$ python3 -q
>>> import numpy as np
>>> from numpy import linalg as LA
>>> np.set_printoptions(precision=1, suppress=True, linewidth=160, sign=" ")
>>> data = np.load("block16.npy")
>>> data
array([[ 1,  0,  0,  0],
       [ 0,  0,  1,  0],
       [ 0,  0,  0,  1],
       [ 0,  1,  0,  0]])
>>> # columns are unit length and at right angles
>>> M2 = data[0, 0] * data[1:] - np.outer(data[1:, 0], data[0])
>>> M2
array([[ 0,  0,  1,  0],
       [ 0,  0,  0,  1],
       [ 0,  1,  0,  0]])
>>> np.flatnonzero(~M2.round(6).any(axis=1))
array([], dtype=int64)
>>> np.allclose(data @ data.T, data.T @ data)
True
>>> data @ data
array([[ 1,  0,  0,  0],
       [ 0,  0,  0,  1],
       [ 0,  1,  0,  0],
       [ 0,  0,  1,  0]])
>>> LA.matrix_power(data, 2)
array([[ 1,  0,  0,  0],
       [ 0,  0,  0,  1],
       [ 0,  1,  0,  0],
       [ 0,  0,  1,  0]])
>>> data @ np.ones(4)
array([ 1.,  1.,  1.,  1.])
>>> pr = np.eye(4)[1]
>>> for _ in range(5):
...     pr = pr @ data
...     print(pr.round(1))
... 
[ 0.  0.  1.  0.]
[ 0.  0.  0.  1.]
[ 0.  1.  0.  0.]
[ 0.  0.  1.  0.]
[ 0.  0.  0.  1.]
>>> m1 = np.array([[-2, -2, 2, 2], [0, 4, 0, -4], [2, 2, 1, 1], [0, -4, 0, -2]])
>>> m1
array([[-2, -2,  2,  2],
       [ 0,  4,  0, -4],
       [ 2,  2,  1,  1],
       [ 0, -4,  0, -2]])
>>> blk = np.stack([m1, 5 * m1, m1[::-1]])
>>> LA.matrix_rank(blk)
array([ 4,  4,  4])
>>> blk.sum(axis=0)
array([[-12, -16,  12,  10],
       [  2,  26,   1, -23],
       [ 12,  16,   6,   2],
       [ -2, -26,   2, -10]])
>>> left, s, Vt = LA.svd(m1, full_matrices=False)
>>> left.shape, s.shape, Vt.shape
((4, 4), (4,), (4, 4))
>>> s
array([ 6.9,  4.6,  2.6,  1.7])
>>> (s > 1e-8).sum()
np.int64(4)
>>> K = np.array([[5, 1, 2], [1, 0, 3], [8, 1, 11]])
>>> left, s, Vt = LA.svd(K, full_matrices=False)
>>> np.round(Vt @ Vt.T, 1) + 0
array([[ 1.,  0.,  0.],
       [ 0.,  1.,  0.],
       [ 0.,  0.,  1.]])
>>> s.round(1) + 0
array([ 14.7,   3. ,   0. ])
>>> left.shape, s.shape, Vt.shape
((3, 3), (3,), (3, 3))
>>> X = np.load("data.npy")
>>> X
array([[ 0., -8., -1.,  6.],
       [-8.,  0.,  0.,  0.],
       [-1.,  0.,  0.,  0.],
       [ 6.,  0.,  0.,  0.]])
>>> # rank 2
>>> evals, vecs = LA.eigh(X)
>>> x = np.array([1, 0, 1, 0])
>>> np.round(vecs * np.abs(evals) @ vecs.T, 1) + 0
array([[10. ,  0. ,  0. ,  0. ],
       [ 0. ,  6.4,  0.8, -4.8],
       [ 0. ,  0.8,  0.1, -0.6],
       [ 0. , -4.8, -0.6,  3.6]])
>>> LA.eigvalsh(X[1:, 1:])
array([ 0.,  0.,  0.])
>>> x @ X @ x
np.float64(-2.0)
>>> (np.sign(vecs[:, -1].round(6)) == np.sign(vecs[0, -1].round(6))).astype(int)
array([ 1,  0,  0,  1])
>>> cent = 3 * np.array([[0.6, 1.0, 1.4], [0.7, -0.3, -1.6], [-0.1, -0.8, 1.5]])
>>> rng = np.random.default_rng(53464)
>>> idx = rng.integers(0, 3, 21)
>>> J = cent[idx] + rng.normal(size=(21, 3))
>>> J
array([[ 2.1,  0.3, -5.9],
       [ 1.8,  1.7,  4.2],
       [ 0.7, -1.5,  4.9],
       [ 0.1, -2.3,  4.1],
       [ 0.3, -1.4,  2.3],
       [ 1.1,  3. ,  2.3],
       [ 0.7,  2.1,  5.6],
       [ 1.5, -1.1, -5.7],
       [-0.7, -2.9,  5. ],
       [ 0.7,  2.6,  4.3],
       [-1.5, -4.5,  3.4],
       [-0.5, -4.5,  3.8],
       [-0.6, -2.6,  6.2],
       [ 2.4,  2.3,  4.7],
       [ 2.8,  2.6,  2.8],
       [ 1.1, -1.3, -5.2],
       [ 0.8, -2.1,  5.1],
       [ 0.5, -2.4, -4.6],
       [ 0.4,  4.2,  3.4],
       [-0.9,  3.2,  5.5],
       [-0.5,  3.3,  2. ]])
>>> cent = J[[11, 0]].astype(float)
>>> for _ in range(4):
...     idx = LA.norm(J[:, None] - cent, axis=-1).argmin(axis=1)
...     cent = np.array([J[idx == j].mean(axis=0) for j in range(2)])
... 
>>> idx
array([ 1,  0,  0,  0,  0,  0,  0,  1,  0,  0,  0,  0,  0,  0,  0,  1,  0,  1,  0,  0,  0])
>>> cent[1] - cent[0]
array([ 0.9, -1.3, -9.4])
>>> np.bincount(idx)
array([ 17,   4])
>>> np.abs(cent[1] - cent[0]).argmax()
np.int64(2)
>>> cent
array([[ 0.4,  0.2,  4.1],
       [ 1.3, -1.1, -5.3]])
